% ipython --no-banner

In [1]: import numpy as np

In [2]: from numpy import linalg as LA

In [3]: np.set_printoptions(suppress=True, linewidth=140)

In [4]: Y = np.array([[0, 9], [7, -5]])

In [5]: basis = np.array([[-1, 2], [-5, -3]])

In [6]: E = np.kron(Y, basis)

In [7]: E
Out[7]: 
array([[  0,   0,  -9,  18],
       [  0,   0, -45, -27],
       [ -7,  14,   5, -10],
       [-35, -21,  25,  15]])

In [8]: W = np.array([[-3, 2, -2, 2, 0],
   ...:     [1, 0, -3, 3, -2],
   ...:     [1, -2, 3, -3, -2],
   ...:     [-3, 1, -3, 2, -3]])

In [9]: b = np.array([-1, -1, -1, 2, 3])

In [10]: hid = np.maximum(E @ W + b, 0)

In [11]: LA.matrix_rank(hid)
Out[11]: np.int64(4)

In [12]: basis = np.array([[8, 7, 2], [9, 3, 9], [4, 4, 3], [7, 2, 0], [9, 8, 4]])

In [13]: hid @ basis
Out[13]: 
array([[ 770,  235,  315],
       [2985, 1989, 1324],
       [ 616,  547,  186],
       [1152, 1089,  612]])

In [14]: (hid @ basis).round(6).argmax(axis=1)
Out[14]: array([0, 0, 0, 0])

In [15]: u = np.array([5, 1, 0, 0])

In [16]: Y = E + np.outer(u, np.eye(4)[1])

In [17]: round(LA.det(Y) / LA.det(E), 2), np.round(1 + LA.solve(E, u)[1], 2)
Out[17]: (np.float64(1.15), np.float64(1.15))

In [18]: Y
Out[18]: 
array([[  0.,   5.,  -9.,  18.],
       [  0.,   1., -45., -27.],
       [ -7.,  14.,   5., -10.],
       [-35., -21.,  25.,  15.]])

In [19]: rng = np.random.default_rng(99920)

In [20]: F = np.triu(rng.random((4, 4)) < 0.6, 1).astype(int)

In [21]: F = F + F.T

In [22]: F
Out[22]: 
array([[0, 1, 1, 1],
       [1, 0, 0, 0],
       [1, 0, 0, 1],
       [1, 0, 1, 0]])

In [23]: O, vecs = LA.qr(F[:, :3])[0], LA.qr(F[:, 3:])[0]

In [24]: sig = LA.svd(O.T @ vecs, compute_uv=False)

In [25]: sig.round(2)
Out[25]: array([0.87])

In [26]: round(float(LA.norm(O @ O.T - vecs @ vecs.T, 2)), 2)
Out[26]: 1.0
